% python3 -q
>>> import numpy as np
>>> np.set_printoptions(suppress=True, linewidth=200)
>>> W0 = np.load("x.npy")
>>> W0
array([[-1,  0,  0,  0],
       [ 2,  1,  0,  0],
       [-1, -1, -2,  0],
       [-1,  0, -2, -1]])
>>> w, V = np.linalg.eig(W0)
>>> np.round(np.sort(np.linalg.eigvals(W0 @ W0)), 3)
array([1., 1., 1., 4.])
>>> W0 @ V[:, 0] - w[0] * V[:, 0]
array([0., 0., 0., 0.])
>>> np.round(np.sort(np.linalg.eigvals(W0.T)), 3)
array([-2., -1., -1.,  1.])
>>> w
array([-1., -2.,  1., -1.])
>>> np.round(np.sort(np.linalg.eigvals(np.linalg.inv(W0))), 3)
array([-1. , -1. , -0.5,  1. ])
>>> K = np.array([[0, 2, 1, 0], [0, -2, 0, -2], [0, 0, -2, -1], [0, 0, 0, 1]])
>>> K
array([[ 0,  2,  1,  0],
       [ 0, -2,  0, -2],
       [ 0,  0, -2, -1],
       [ 0,  0,  0,  1]])
>>> M2 = K / np.linalg.norm(K, axis=1, keepdims=True)
>>> G = M2 @ M2.T
>>> (G - 2 * np.eye(4)).round(6).argmax(axis=1)
array([3, 2, 1, 0])
>>> np.round(np.linalg.norm(M2, axis=1), 3)
array([1., 1., 1., 1.])
>>> left, sigma, Vt = np.linalg.svd(K)
>>> V = Vt[:(sigma > 1e-8).sum()]
>>> rng = np.random.default_rng(65)
>>> vec = K[2] + 4 * K[1] + rng.integers(2) * np.eye(4)[2]
>>> vec
array([ 0., -8., -2., -9.])
>>> np.round(np.diag(V.T @ V), 3)
array([0., 1., 1., 1.])
>>> np.round(V.T @ V, 3) + 0
array([[0., 0., 0., 0.],
       [0., 1., 0., 0.],
       [0., 0., 1., 0.],
       [0., 0., 0., 1.]])
>>> np.linalg.matrix_rank(np.vstack([K, vec]))
np.int64(3)
>>> np.allclose(V.T @ V @ vec, vec)
True
>>> np.round(np.linalg.norm(vec - V.T @ V @ vec), 3)
np.float64(0.0)
>>> X = np.loadtxt("out14.csv", delimiter=",")
>>> X
array([[ 0.885, -0.826, -4.851],
       [-2.602,  3.754,  2.033],
       [-0.421, -0.732,  4.928],
       [-0.897,  4.826, -0.954],
       [ 3.246,  1.681,  3.412],
       [-0.314,  1.884,  4.621],
       [-4.274, -2.559,  0.428],
       [-1.983,  0.809, -4.518],
       [ 0.588,  4.549,  1.99 ],
       [-3.092, -2.652, -2.899],
       [-4.324, -2.222, -1.167],
       [-1.73 , -2.885,  3.699]])
>>> G = np.cov(X, rowvar=False)
>>> G.round(3)
array([[ 4.947,  2.922,  2.099],
       [ 2.922,  8.23 ,  1.694],
       [ 2.099,  1.694, 11.827]])
>>> np.round(np.linalg.eigvalsh(G)[::-1], 3)
array([13.636,  8.249,  3.119])
>>> np.round(X.std(axis=0), 3)
array([2.13 , 2.747, 3.293])
>>> np.argwhere(np.triu(np.abs(np.corrcoef(X.T)) > 0.8, 1))
array([], shape=(0, 2), dtype=int64)
>>> np.round(np.polyfit(X[:, 2], X[:, 1], 1), 3)
array([0.143, 0.389])
